% ipython --no-banner

In [1]: import numpy as np

In [2]: np.set_printoptions(precision=2, suppress=True, linewidth=160, floatmode="fixed")

In [3]: rd = lambda a: np.round(a, 2) + 0

In [4]: feats = np.load("x.npy")

In [5]: print(feats)
[[-0.80  0.40  1.70 -0.70  0.60  0.60  2.60  1.00 -0.20  0.40]
 [ 0.00  0.50 -0.50 -0.20  0.10  2.00  0.40 -0.90  1.90  1.30]
 [ 0.10 -0.40 -0.40 -1.80 -0.40  1.10 -0.60  0.00  0.20  0.70]
 [ 0.10 -2.20 -1.70 -0.40  0.10 -0.10  0.50 -0.40 -0.10 -1.60]
 [ 1.30  0.90  0.00  0.20 -0.50  0.90 -0.40  0.40 -1.80  0.30]
 [-0.30 -2.60 -1.70 -0.60  1.10  1.10  1.30  0.40  2.90 -0.60]]

In [6]: w1 = np.array([[2, 0, 2, 2],
   ...:     [2, 1, 1, 0],
   ...:     [2, 1, 0, 1],
   ...:     [2, 0, 2, 2],
   ...:     [1, 0, 2, 2],
   ...:     [0, 0, 2, 0],
   ...:     [1, 0, 0, 1],
   ...:     [2, 0, 2, 2],
   ...:     [1, 2, 2, 0],
   ...:     [1, 2, 1, 0]])

In [7]: beta = np.array([2, -1, 2, -7])

In [8]: H = np.maximum(feats @ w1 + beta, 0)

In [9]: print(rd(H))
[[8.60 1.50 3.80 0.00]
 [3.50 5.40 9.60 0.00]
 [0.00 0.00 0.70 0.00]
 [0.00 0.00 0.00 0.00]
 [5.20 0.00 4.20 0.00]
 [0.00 0.00 8.00 0.00]]

In [10]: print((H > 0).astype(int))
[[1 1 1 0]
 [1 1 1 0]
 [0 0 1 0]
 [0 0 0 0]
 [1 0 1 0]
 [0 0 1 0]]

In [11]: print(np.linalg.matrix_rank(H))
3

In [12]: Z = np.array([[4, 0, -3], [2, -4, -2], [5, -2, -3], [-1, 1, -2]])

In [13]: print(w1 @ Z)
[[ 16  -2 -16]
 [ 15  -6 -11]
 [  9  -3 -10]
 [ 16  -2 -16]
 [ 12  -2 -13]
 [ 10  -4  -6]
 [  3   1  -5]
 [ 16  -2 -16]
 [ 18 -12 -13]
 [ 13 -10 -10]]

In [14]: print((H @ Z).round(6).argmax(axis=1))
[0 0 0 0 0 0]

In [15]: print(rd(H @ Z))
[[ 56.40 -13.60 -40.20]
 [ 72.80 -40.80 -50.10]
 [  3.50  -1.40  -2.10]
 [  0.00   0.00   0.00]
 [ 41.80  -8.40 -28.20]
 [ 40.00 -16.00 -24.00]]

In [16]: print(rd(H.sum(axis=1)))
[13.90 18.50  0.70  0.00  9.40  8.00]

In [17]: print(H.shape)
(6, 4)

In [18]: print(rd(H - H[0]))
[[ 0.00  0.00  0.00  0.00]
 [-5.10  3.90  5.80  0.00]
 [-8.60 -1.50 -3.10  0.00]
 [-8.60 -1.50 -3.80  0.00]
 [-3.40 -1.50  0.40  0.00]
 [-8.60 -1.50  4.20  0.00]]

In [19]: print(np.count_nonzero(H))
10

In [20]: print(np.unravel_index(np.abs(H).argmax(), H.shape))
(np.int64(1), np.int64(2))

In [21]: t3 = np.stack([feats, 3 * feats, feats[::-1]])

In [22]: print(t3.shape)
(3, 6, 10)

In [23]: print(rd(np.linalg.norm(t3, axis=(1, 2))))
[ 8.41 25.24  8.41]

In [24]: print(np.linalg.matrix_rank(t3.reshape(3, -1)))
2

In [25]: print(np.linalg.matrix_rank(t3))
[6 6 6]
